>>> import numpy as np
>>> import numpy.linalg as la
>>> np.set_printoptions(precision=2, suppress=True, linewidth=160)
>>> E = np.loadtxt("w.csv", delimiter=",")
>>> E
array([[0.2 , 0.  , 0.2 , 0.2 , 0.  , 0.2 , 0.  , 0.  , 0.2 ],
       [0.  , 0.4 , 0.2 , 0.  , 0.  , 0.2 , 0.  , 0.2 , 0.  ],
       [0.17, 0.17, 0.33, 0.  , 0.  , 0.17, 0.  , 0.  , 0.17],
       [0.25, 0.  , 0.25, 0.25, 0.25, 0.  , 0.  , 0.  , 0.  ],
       [0.  , 0.  , 0.2 , 0.2 , 0.2 , 0.2 , 0.2 , 0.  , 0.  ],
       [0.25, 0.  , 0.25, 0.  , 0.25, 0.25, 0.  , 0.  , 0.  ],
       [0.25, 0.25, 0.  , 0.  , 0.  , 0.25, 0.25, 0.  , 0.  ],
       [0.  , 0.  , 0.  , 0.  , 0.  , 0.33, 0.  , 0.67, 0.  ],
       [0.  , 0.5 , 0.  , 0.  , 0.  , 0.  , 0.  , 0.  , 0.5 ]])
>>> vec = np.array([4, 6, 5, 0, 2, 6, 8, 2, 7])
>>> y = E @ vec
>>> print(y)
[4.4  5.   5.5  2.75 4.2  4.25 6.   3.33 6.5 ]
>>> np.round(la.solve(E, y), 2) + 0
array([4., 6., 5., 0., 2., 6., 8., 2., 7.])
>>> la.solve(E.T, E[2])
array([0., 0., 1., 0., 0., 0., 0., 0., 0.])
>>> np.round(la.solve(E, E[:, 5]), 2) + 0
array([0., 0., 0., 0., 0., 1., 0., 0., 0.])
>>> rng = np.random.default_rng(289)
>>> labels = rng.permutation(9)
>>> print(labels)
[8 2 0 7 6 4 1 3 5]
>>> Y = E[labels][:, labels]
>>> print(np.allclose(Y, E))
False
>>> np.diag(Y)
array([0.5 , 0.33, 0.2 , 0.67, 0.25, 0.2 , 0.4 , 0.25, 0.25])
>>> np.round(la.det(Y), 2), np.round(la.det(E[labels]), 2)
(np.float64(-0.0), np.float64(0.0))
>>> print(np.sort(np.abs(la.eigvals(Y))))
[0.19 0.19 0.24 0.25 0.35 0.35 0.6  0.6  1.  ]
>>> np.sort(np.abs(la.eigvals(E)))[::-1]
array([1.  , 0.6 , 0.6 , 0.35, 0.35, 0.25, 0.24, 0.19, 0.19])
>>> la.matrix_power(E, 100)
array([[0.12, 0.15, 0.19, 0.05, 0.07, 0.18, 0.02, 0.09, 0.11],
       [0.12, 0.15, 0.19, 0.05, 0.07, 0.18, 0.02, 0.09, 0.11],
       [0.12, 0.15, 0.19, 0.05, 0.07, 0.18, 0.02, 0.09, 0.11],
       [0.12, 0.15, 0.19, 0.05, 0.07, 0.18, 0.02, 0.09, 0.11],
       [0.12, 0.15, 0.19, 0.05, 0.07, 0.18, 0.02, 0.09, 0.11],
       [0.12, 0.15, 0.19, 0.05, 0.07, 0.18, 0.02, 0.09, 0.11],
       [0.12, 0.15, 0.19, 0.05, 0.07, 0.18, 0.02, 0.09, 0.11],
       [0.12, 0.15, 0.19, 0.05, 0.07, 0.18, 0.02, 0.09, 0.11],
       [0.12, 0.15, 0.19, 0.05, 0.07, 0.18, 0.02, 0.09, 0.11]])
>>> E.sum(axis=1)
array([1., 1., 1., 1., 1., 1., 1., 1., 1.])
>>> pr = np.eye(9)[2]
>>> for _ in range(7):
...     pr = pr @ E
...     print(pr.round(2))
... 
[0.17 0.17 0.33 0.   0.   0.17 0.   0.   0.17]
[0.13 0.21 0.22 0.03 0.04 0.16 0.   0.03 0.17]
[0.11 0.2  0.2  0.04 0.06 0.16 0.01 0.06 0.15]
[0.11 0.19 0.19 0.04 0.06 0.17 0.01 0.08 0.13]
[0.11 0.18 0.19 0.05 0.07 0.18 0.02 0.09 0.12]
[0.11 0.17 0.19 0.05 0.07 0.18 0.02 0.1  0.11]
[0.12 0.16 0.19 0.05 0.07 0.18 0.02 0.1  0.11]
>>> K = np.load("a.npy")
>>> K.round(2) + 0
array([[ 0.  , -0.02, -0.01,  0.01,  0.01,  0.03, -0.01,  0.  , -0.01,  0.  , -0.02],
       [-0.02,  0.16,  0.12, -0.05, -0.09, -0.23,  0.05,  0.02,  0.12, -0.02,  0.19],
       [-0.01,  0.12,  0.1 , -0.04, -0.07, -0.18,  0.04,  0.01,  0.1 , -0.01,  0.15],
       [ 0.01, -0.05, -0.04,  0.02,  0.03,  0.08, -0.02, -0.01, -0.04,  0.01, -0.06],
       [ 0.01, -0.09, -0.07,  0.03,  0.05,  0.13, -0.03, -0.01, -0.07,  0.01, -0.11],
       [ 0.03, -0.23, -0.18,  0.08,  0.13,  0.33, -0.08, -0.03, -0.18,  0.03, -0.28],
       [-0.01,  0.05,  0.04, -0.02, -0.03, -0.08,  0.02,  0.01,  0.04, -0.01,  0.06],
       [ 0.  ,  0.02,  0.01, -0.01, -0.01, -0.03,  0.01,  0.  ,  0.01,  0.  ,  0.02],
       [-0.01,  0.12,  0.1 , -0.04, -0.07, -0.18,  0.04,  0.01,  0.1 , -0.01,  0.15],
       [ 0.  , -0.02, -0.01,  0.01,  0.01,  0.03, -0.01,  0.  , -0.01,  0.  , -0.02],
       [-0.02,  0.19,  0.15, -0.06, -0.11, -0.28,  0.06,  0.02,  0.15, -0.02,  0.23]])
>>> np.round(la.norm(K, 2) / la.norm(K), 2)
np.float64(1.0)
>>> Y = E + rng.integers(-2, 3, (9, 8)) @ rng.integers(-2, 3, (8, 9))
>>> Y
array([[ -8.8 , -10.  ,  -1.8 ,   2.2 ,   0.  ,   5.2 ,  -3.  ,  -3.  ,  11.2 ],
       [-13.  ,  -1.6 ,  -4.8 ,   2.  ,   4.  ,   6.2 ,  -4.  ,   2.2 ,   2.  ],
       [  6.17,   2.17,  -6.67,  -5.  ,  -4.  ,   1.17,  -8.  ,  -5.  ,  -1.83],
       [ -0.75,  -7.  ,   5.25,   6.25,  -0.75,  -4.  ,   1.  ,   5.  ,  -4.  ],
       [ 10.  ,   8.  ,   3.2 ,  -1.8 ,  -8.8 ,   4.2 ,   9.2 ,  -3.  ,  -4.  ],
       [ -2.75,   7.  ,   2.25,   3.  ,   2.25,   3.25,   4.  ,  -3.  ,   2.  ],
       [  1.25,   2.25,  -5.  ,  -5.  ,   4.  ,   3.25,  -2.75,  -3.  ,  -2.  ],
       [ -8.  ,   8.  ,   2.  ,   6.  ,   2.  ,   4.33,   3.  ,  -3.33,   4.  ],
       [ -1.  ,   8.5 ,   4.  ,   2.  ,   0.  ,  -1.  ,   6.  ,   1.  ,  -0.5 ]])
>>> la.matrix_rank(Y - E, tol=1e-8)
np.int64(8)
>>> np.abs(Y - E).sum(axis=1)
array([45., 40., 40., 34., 52., 29., 28., 41., 24.])
>>> r0 = np.array([7, 9])
>>> np.round(np.correlate(K[7], K[2], "full"), 2) + 0
array([ 0.  ,  0.  ,  0.  ,  0.  ,  0.  ,  0.  ,  0.  , -0.01,  0.  ,  0.  ,  0.01,  0.  ,  0.  , -0.01,  0.  ,  0.  ,  0.  ,  0.  ,  0.  ,  0.  ,  0.  ])
>>> feats = np.load("arr.npy")
>>> feats
array([[-39.69,  34.05, -10.75,   2.97,  -2.17,  -7.73,  22.28],
       [  1.21,   5.08, -50.44,  16.76, -19.61, -49.74,   3.88],
       [ -0.92,   2.45, -48.28,  18.52, -19.64, -45.97,   0.28],
       [ 23.59, -16.86, -22.43,  27.48,  16.59,   4.79,  -8.36],
       [-40.13,  34.  , -13.18,   3.87,  -2.03,  -8.09,  21.03],
       [-39.34,  35.01, -13.44,   2.56,  -3.35,  -6.89,  21.23],
       [ -0.31,   4.07, -47.13,  18.86, -19.85, -47.58,  -0.19],
       [  0.62,   5.56, -47.06,  17.56, -18.37, -48.94,   2.73],
       [-39.43,  33.04, -13.04,   3.72,  -0.43,  -5.41,  22.54],
       [ 23.39, -18.13, -24.07,  25.38,  19.77,   4.39,  -7.56],
       [ -1.25,   4.06, -47.34,  17.11, -19.05, -49.46,   2.31],
       [-38.34,  33.4 , -11.44,   2.8 ,  -2.56,  -6.19,  21.89],
       [-38.85,  34.66, -11.58,   3.1 ,  -3.02,  -5.42,  21.8 ],
       [  1.56,   2.7 , -48.76,  16.59, -19.55, -48.76,   3.48],
       [ 22.71, -16.58, -22.78,  27.57,  20.03,   4.2 ,  -8.81],
       [-39.98,  32.26, -12.51,   3.18,  -1.32,  -6.72,  21.07],
       [-39.84,  33.79, -13.1 ,   3.88,  -1.62,  -3.91,  21.72],
       [-40.57,  34.54, -10.92,   5.1 ,  -2.27,  -5.54,  23.99],
       [  0.94,   4.22, -48.28,  18.69, -18.8 , -49.32,   1.61],
       [-40.03,  34.21, -12.11,   5.54,  -1.44,  -5.73,  20.16],
       [ 20.54, -17.82, -23.58,  26.56,  18.93,   4.41,  -6.12],
       [ 22.59, -18.22, -25.11,  26.44,  17.32,   4.24,  -6.9 ],
       [-40.58,  33.46, -12.25,   4.23,  -1.31,  -6.37,  22.33],
       [ -0.74,   3.57, -46.16,  15.57, -18.82, -47.53,   2.  ],
       [ 21.59, -18.27, -24.19,  26.92,  18.08,   3.44,  -7.45],
       [ 21.86, -16.19, -24.21,  26.06,  18.  ,   4.04,  -8.2 ],
       [-41.06,  34.74, -12.75,   3.98,  -2.07,  -6.16,  21.88],
       [-39.32,  33.24, -11.37,   4.69,  -1.18,  -6.54,  21.2 ],
       [ -1.16,   5.68, -49.2 ,  17.72, -19.8 , -47.41,   3.69],
       [-39.26,  33.64, -10.65,   2.26,  -2.98,  -5.69,  20.81],
       [ -1.08,   3.64, -50.12,  18.2 , -21.09, -47.94,   2.41]])
>>> cen = feats - feats.mean(axis=0)
>>> vecs = la.svd(cen)[2][:3]
>>> Y = cen - cen @ vecs.T @ vecs
>>> (cen @ vecs.T).std(axis=0)
array([38.25, 27.85,  1.12])
>>> Y.std(axis=0)
array([0.6 , 0.68, 0.83, 0.71, 0.71, 0.63, 0.48])
>>> la.norm(Y, axis=1).round(6).argmax()
np.int64(17)
>>> M = np.load("out16.npy")
>>> M
array([[ 0.6 , -0.7 ,  1.8 , -2.  , -0.6 , -4.03, -0.2 , -0.3 , -0.3 ],
       [-1.3 ,  0.3 ,  1.5 ,  0.9 , -2.2 ,  1.85,  0.3 , -1.1 , -0.6 ],
       [ 1.  ,  0.1 , -2.3 ,  1.2 , -0.7 ,  2.43, -1.2 , -0.1 ,  0.9 ],
       [ 0.7 , -0.1 ,  0.1 , -0.3 , -2.5 , -0.64, -0.7 ,  0.2 , -0.3 ],
       [ 0.6 ,  0.9 ,  0.1 , -2.4 ,  1.4 , -4.81, -0.1 ,  0.1 ,  0.7 ],
       [-1.  ,  0.4 , -0.8 ,  0.4 , -0.2 ,  0.81,  1.  , -0.2 ,  0.2 ],
       [-0.1 ,  0.3 , -0.4 ,  0.6 , -3.  ,  1.17, -0.5 , -0.2 , -0.9 ],
       [ 0.2 , -0.1 ,  1.7 , -1.6 , -0.3 , -3.21, -1.  ,  1.1 ,  0.6 ],
       [-0.8 ,  0.7 ,  0.3 , -1.4 , -1.4 , -2.79,  0.4 ,  0.2 ,  0.6 ],
       [-0.4 ,  0.4 , -1.2 ,  0.1 , -1.5 ,  0.21,  0.5 ,  1.3 ,  0.4 ],
       [ 0.5 ,  0.4 ,  0.1 , -0.4 ,  0.6 , -0.81,  2.1 , -0.6 ,  0.2 ],
       [ 0.6 ,  0.1 ,  2.8 ,  0.7 ,  0.9 ,  1.39,  0.7 ,  0.5 , -0.2 ],
       [-0.8 ,  0.  , -0.2 ,  0.2 , -0.2 ,  0.41,  0.5 , -0.5 ,  0.9 ],
       [ 1.4 ,  0.  ,  0.2 , -0.4 ,  0.2 , -0.8 ,  2.4 , -2.2 ,  1.4 ],
       [-1.  , -0.3 ,  0.8 ,  0.6 , -0.7 ,  1.2 ,  0.9 , -1.7 ,  0.1 ],
       [-0.6 ,  0.1 , -0.2 , -0.6 ,  0.4 , -1.19,  0.6 , -0.7 ,  1.2 ],
       [-0.2 , -0.5 , -0.6 , -2.3 , -0.1 , -4.59, -0.6 , -0.1 , -0.6 ],
       [ 1.7 ,  0.8 ,  0.8 , -0.2 , -0.5 , -0.44, -0.7 , -0.2 , -0.7 ],
       [ 0.9 , -0.8 ,  1.2 ,  0.9 , -0.2 ,  1.8 , -0.8 ,  0.5 ,  0.8 ],
       [-1.7 ,  0.2 ,  0.6 ,  0.7 ,  0.4 ,  1.42,  1.2 , -0.6 , -0.2 ],
       [ 0.  , -0.2 ,  1.  , -0.8 , -1.2 , -1.58, -1.1 ,  0.9 , -1.8 ],
       [ 0.1 , -0.4 ,  0.1 ,  2.  ,  0.4 ,  3.98, -0.1 ,  0.4 ,  0.8 ]])
>>> Y = np.c_[M[:, :3] @ np.array([[-3, -2, 1], [3, -3, 0], [-2, 1, 0]]), np.array([-4, 5, -4, -1, 2, -3, -4, -4, -4, -5, 2, -5, -3, -5, 1, -3, -3, 1, 0, 3, 2, -4])]
>>> Y.round(2) + 0
array([[-7.5,  2.7,  0.6, -4. ],
       [ 1.8,  3.2, -1.3,  5. ],
       [ 1.9, -4.6,  1. , -4. ],
       [-2.6, -1. ,  0.7, -1. ],
       [ 0.7, -3.8,  0.6,  2. ],
       [ 5.8,  0. , -1. , -3. ],
       [ 2. , -1.1, -0.1, -4. ],
       [-4.3,  1.6,  0.2, -4. ],
       [ 3.9, -0.2, -0.8, -4. ],
       [ 4.8, -1.6, -0.4, -5. ],
       [-0.5, -2.1,  0.5,  2. ],
       [-7.1,  1.3,  0.6, -5. ],
       [ 2.8,  1.4, -0.8, -3. ],
       [-4.6, -2.6,  1.4, -5. ],
       [ 0.5,  3.7, -1. ,  1. ],
       [ 2.5,  0.7, -0.6, -3. ],
       [ 0.3,  1.3, -0.2, -3. ],
       [-4.3, -5. ,  1.7,  1. ],
       [-7.5,  1.8,  0.9,  0. ],
       [ 4.5,  3.4, -1.7,  3. ],
       [-2.6,  1.6,  0. ,  2. ],
       [-1.7,  1.1,  0.1, -4. ]])
>>> la.norm(la.qr(M)[0].T @ Y, axis=0) ** 2 / ((Y ** 2).sum(axis=0) + 1e-12)
array([1.  , 1.  , 1.  , 0.53])
>>> print(la.matrix_rank(np.c_[M, Y]))
10
>>> np.round(la.norm(Y - M @ la.lstsq(M, Y)[0], axis=0), 2) + 0
array([ 0.  ,  0.  ,  0.  , 11.02])
